$ python3 -q
>>> import numpy as np
>>> from numpy import linalg as LA
>>> np.set_printoptions(precision=2, suppress=True, linewidth=160)
>>> def rd(a):
...     return np.round(a, 2) + 0
... 
>>> J = np.array([[-2.3, -2.81, 0.9, -0.3],
...     [-0.5, 0.47, -0.2, 0.2],
...     [-1.0, -4.89, 1.5, 0.0],
...     [1.8, 1.75, -0.5, -1.2],
...     [-1.7, 3.97, -1.4, 0.0],
...     [0.4, -1.95, 0.7, 0.1],
...     [0.0, 0.16, 0.0, 0.0],
...     [-1.9, 3.13, -1.0, 0.3],
...     [-1.2, 2.13, -0.8, -1.8],
...     [0.6, 1.82, -0.5, 1.5],
...     [-0.1, 0.37, -0.1, -0.5],
...     [0.3, 1.73, -0.5, -0.7],
...     [0.6, 3.14, -1.0, -1.2]])
>>> Ac = J - J.mean(axis=0)
>>> Uu, sigma, vt = LA.svd(Ac, full_matrices=False)
>>> rd(vt[0] * np.sign(vt[0, np.abs(vt[0]).argmax()]))
array([ 0.07,  0.95, -0.31, -0.06])
>>> np.abs(Uu[:, 0]).argmax()
np.int64(2)
>>> rd(sigma ** 2 / (sigma ** 2).sum())
array([0.78, 0.15, 0.07, 0.  ])
>>> x = np.array([-1, 2, -3, 0])
>>> rhs = J @ x
>>> rd(LA.lstsq(J, rhs)[0])
array([-1.,  2., -3.,  0.])
>>> rd(LA.pinv(J) @ J)
array([[1., 0., 0., 0.],
       [0., 1., 0., 0.],
       [0., 0., 1., 0.],
       [0., 0., 0., 1.]])
>>> try:
...     LA.solve(J, rhs)
... except LA.LinAlgError as e:
...     print("failed:", e)
... 
failed: Last 2 dimensions of the array must be square
>>> rd(LA.solve(J.T @ J, J.T @ rhs))
array([-1.,  2., -3.,  0.])
>>> rng = np.random.default_rng(850529)
>>> rhs = rhs + 0.02 * rng.normal(size=13)
>>> rd(rhs)
array([ -6.04,   2.03, -13.29,   3.18,  13.83,  -6.41,   0.33,  11.19,   7.87,   4.52,   1.16,   4.63,   8.7 ])
>>> c, *_ = LA.lstsq(J, rhs)
>>> rd(J.T @ (rhs - J @ c))
array([0., 0., 0., 0.])
>>> c.round()
array([-1.,  2., -3., -0.])
>>> hat = J @ LA.solve(J.T @ J, J.T)
>>> np.allclose(hat @ hat, hat)
True
>>> rd(LA.eigvalsh(hat))
array([0., 0., 0., 0., 0., 0., 0., 0., 0., 1., 1., 1., 1.])
>>> rd(np.trace(hat))
np.float64(4.0)
>>> th = np.radians(180)
>>> Rm = np.eye(4)
>>> Rm[2, 2] = Rm[3, 3] = np.cos(th)
>>> Rm[2, 3], Rm[3, 2] = -np.sin(th), np.sin(th)
>>> rd(Rm)
array([[ 1.,  0.,  0.,  0.],
       [ 0.,  1.,  0.,  0.],
       [ 0.,  0., -1.,  0.],
       [ 0.,  0.,  0., -1.]])
>>> B = J @ Rm.T
>>> np.allclose(LA.norm(J, axis=1), LA.norm(B, axis=1))
True
>>> rd(LA.det(Rm)), np.trace(Rm)
(np.float64(1.0), np.float64(0.0))
>>> rd(LA.svd(J, compute_uv=False)), rd(LA.svd(B, compute_uv=False))
(array([9.74, 4.32, 2.96, 0.17]), array([9.74, 4.32, 2.96, 0.17]))
>>> np.allclose(J @ J.T, B @ B.T)
True
>>> G = np.cov(J, rowvar=False)
>>> np.argsort(-J.std(axis=0).round(6), kind="stable")
array([1, 0, 3, 2])
>>> rd(LA.eigvalsh(G)[::-1])
array([7.33, 1.38, 0.66, 0.  ])
>>> m1 = -3 * np.eye(4) + np.ones((4, 4))
>>> m1
array([[-2.,  1.,  1.,  1.],
       [ 1., -2.,  1.,  1.],
       [ 1.,  1., -2.,  1.],
       [ 1.,  1.,  1., -2.]])
>>> f = np.array([2, 1, 0, -3])
>>> B = m1 + np.outer(f, np.eye(4)[1])
>>> B
array([[-2.,  3.,  1.,  1.],
       [ 1., -1.,  1.,  1.],
       [ 1.,  1., -2.,  1.],
       [ 1., -2.,  1., -2.]])
>>> LA.matrix_rank(LA.inv(B) - LA.inv(m1), tol=1e-8)
np.int64(1)
>>> rd(LA.eigvalsh(m1).min())
np.float64(-3.0)
>>> np.all(LA.eigvalsh(m1) > 0)
np.False_
>>> lab = rng.permutation(4)
>>> lab
array([3, 0, 2, 1])
>>> B = m1[lab][:, lab]
>>> rd(LA.det(B)), rd(LA.det(m1[lab]))
(np.float64(-27.0), np.float64(-27.0))
>>> np.trace(B)
np.float64(-8.0)
>>> np.fft.fft(m1[0])
array([ 1.+0.j, -3.+0.j, -3.+0.j, -3.+0.j])
>>> np.allclose(m1 @ m1.T, m1.T @ m1)
True
>>> (m1 @ m1)[0]
array([ 7., -2., -2., -2.])
>>> vals, vecs = LA.eig(m1)
>>> rd(np.sort(LA.eigvals(m1.T)))
array([-3., -3., -3.,  1.])
>>> rd(np.sort(LA.eigvals(m1 @ m1)))
array([1.+0.j, 9.+0.j, 9.+0.j, 9.+0.j])
>>> M = np.load("case11.npy")
>>> rd(M)
array([[ 0.13, -0.13,  0.25, -0.19],
       [-0.13,  0.13, -0.25,  0.19],
       [ 0.25, -0.25,  0.47, -0.36],
       [-0.19,  0.19, -0.36,  0.27]])
>>> rd(LA.det(M))
np.float64(0.0)
>>> np.allclose(M @ M.T, M.T @ M)
True
>>> (M - M.T) / 2
array([[0., 0., 0., 0.],
       [0., 0., 0., 0.],
       [0., 0., 0., 0.],
       [0., 0., 0., 0.]])
>>> rd(M @ M)
array([[ 0.13, -0.13,  0.25, -0.19],
       [-0.13,  0.13, -0.25,  0.19],
       [ 0.25, -0.25,  0.47, -0.36],
       [-0.19,  0.19, -0.36,  0.27]])
>>> np.abs(np.diag(LA.qr(M)[1])) > 1e-9
array([ True, False, False, False])
>>> np.unique(M.round(6), axis=0).shape
(4, 4)
>>> rd(M @ LA.pinv(M) @ M)
array([[ 0.13, -0.13,  0.25, -0.19],
       [-0.13,  0.13, -0.25,  0.19],
       [ 0.25, -0.25,  0.47, -0.36],
       [-0.19,  0.19, -0.36,  0.27]])
>>> LA.lstsq(M[:-1].T, M[-1])[2]
np.int32(1)
>>> rd(np.trace(LA.pinv(M) @ M))
np.float64(1.0)
>>> vals, vecs = LA.eigh(M)
>>> rd(np.abs(vecs[:, -1]))
array([0.36, 0.36, 0.68, 0.52])
>>> rd(vals.sum()), np.trace(M)
(np.float64(1.0), np.float64(1.0))
>>> rd(vecs @ np.diag(vals) @ vecs.T)
array([[ 0.13, -0.13,  0.25, -0.19],
       [-0.13,  0.13, -0.25,  0.19],
       [ 0.25, -0.25,  0.47, -0.36],
       [-0.19,  0.19, -0.36,  0.27]])
>>> rd(vals)
array([0., 0., 0., 1.])
>>> rd(LA.eigvalsh(M + -1 * np.eye(4)))
array([-1., -1., -1.,  0.])
>>> rd(vecs.T @ M @ vecs)
array([[0., 0., 0., 0.],
       [0., 0., 0., 0.],
       [0., 0., 0., 0.],
       [0., 0., 0., 1.]])
>>> mat = np.array([[0, 3, 3, -2], [0, 0, -3, 2], [0, 0, 0, 0], [0, 0, 0, 0]])
>>> r = LA.matrix_rank(mat)
>>> r
np.int64(2)
>>> null = LA.svd(mat)[2][r:].T
>>> np.allclose(mat @ null, 0)
True
>>> [int(LA.matrix_rank(np.delete(mat, i, axis=0))) for i in range(4)]
[1, 1, 2, 2]
>>> LA.matrix_rank(mat.T @ mat), LA.matrix_rank(mat @ mat.T)
(np.int64(2), np.int64(2))
>>> rd(null @ null.T)
array([[1.  , 0.  , 0.  , 0.  ],
       [0.  , 0.  , 0.  , 0.  ],
       [0.  , 0.  , 0.31, 0.46],
       [0.  , 0.  , 0.46, 0.69]])
>>> Uu, sigma, vt = LA.svd(mat, full_matrices=False)
>>> rd(np.sqrt((sigma ** 2).sum())), rd(LA.norm(mat))
(np.float64(5.92), np.float64(5.92))
>>> np.abs(Uu[:, 0]).round(6).argmax()
np.int64(0)
>>> rd(Uu.T @ Uu)
array([[1., 0., 0., 0.],
       [0., 1., 0., 0.],
       [0., 0., 1., 0.],
       [0., 0., 0., 1.]])
>>> O, Rm = LA.qr(m1)
>>> rd(O @ Rm)
array([[-2.,  1.,  1.,  1.],
       [ 1., -2.,  1.,  1.],
       [ 1.,  1., -2.,  1.],
       [ 1.,  1.,  1., -2.]])
>>> rd(np.trace(O @ O.T))
np.float64(4.0)
>>> rd(np.abs(np.diag(Rm)))
array([2.65, 2.54, 2.32, 1.73])
>>> O.shape, Rm.shape
((4, 4), (4, 4))
>>> Uu, sigma, vt = LA.svd(mat)
>>> vecs = vt[:(sigma > 1e-8).sum()]
>>> x = mat[2] + 5 * mat[0] + rng.integers(2) * np.eye(4)[1]
>>> x
array([  0.,  15.,  15., -10.])
>>> rd(LA.norm(x - vecs.T @ vecs @ x))
np.float64(0.0)
>>> W0 = np.vander(np.arange(3) - 1, 2, increasing=True)
>>> W0
array([[ 1, -1],
       [ 1,  0],
       [ 1,  1]])
>>> x = np.array([0, 5])
>>> W0 @ x
array([-5,  0,  5])
>>> W0 @ (2 * x)
array([-10,   0,  10])
>>> np.sign((W0 @ x).round(6))
array([-1,  0,  1])
>>> LA.norm(W0 @ x) <= LA.norm(W0, 2) * LA.norm(x) + 1e-9
np.True_
>>> W0 @ np.ones(2)
array([0., 1., 2.])
